$ ipython --no-banner

In [1]: import numpy as np

In [2]: np.set_printoptions(suppress=True, linewidth=120)

In [3]: def rnd(a):
   ...:     return np.round(a, 3) + 0
   ...: 

In [4]: J = np.load("a.npy")

In [5]: J
Out[5]: 
array([[ 13., -16.,   0.,  12.,  12., -20.,  12.,  16., -12.],
       [-16.,  13.,   0., -12., -12.,  20., -12., -16.,  12.],
       [  0.,   0.,  -3.,   0.,   0.,   0.,   0.,   0.,   0.],
       [ 12., -12.,   0.,   6.,   9., -15.,   9.,  12.,  -9.],
       [ 12., -12.,   0.,   9.,   6., -15.,   9.,  12.,  -9.],
       [-20.,  20.,   0., -15., -15.,  22., -15., -20.,  15.],
       [ 12., -12.,   0.,   9.,   9., -15.,   6.,  12.,  -9.],
       [ 16., -16.,   0.,  12.,  12., -20.,  12.,  13., -12.],
       [-12.,  12.,   0.,  -9.,  -9.,  15.,  -9., -12.,   6.]])

In [6]: t3 = np.stack([J, 5 * J, J[::-1]])

In [7]: np.einsum("bij,cij->bc", t3, t3)
Out[7]: 
array([[ 11308.,  56540.,  -7922.],
       [ 56540., 282700., -39610.],
       [ -7922., -39610.,  11308.]])

In [8]: t3.sum(axis=0)
Out[8]: 
array([[  66.,  -84.,    0.,   63.,   63., -105.,   63.,   84.,  -66.],
       [ -80.,   62.,    0.,  -60.,  -60.,  100.,  -60.,  -83.,   60.],
       [  12.,  -12.,  -18.,    9.,    9.,  -15.,    6.,   12.,   -9.],
       [  52.,  -52.,    0.,   21.,   39.,  -68.,   39.,   52.,  -39.],
       [  84.,  -84.,    0.,   63.,   42., -105.,   63.,   84.,  -63.],
       [-108.,  108.,    0.,  -84.,  -81.,  117.,  -81., -108.,   81.],
       [  72.,  -72.,   -3.,   54.,   54.,  -90.,   36.,   72.,  -54.],
       [  80.,  -83.,    0.,   60.,   60., -100.,   60.,   62.,  -60.],
       [ -59.,   56.,    0.,  -42.,  -42.,   70.,  -42.,  -56.,   24.]])

In [9]: np.linalg.matrix_rank(t3.reshape(3, -1))
Out[9]: np.int64(2)
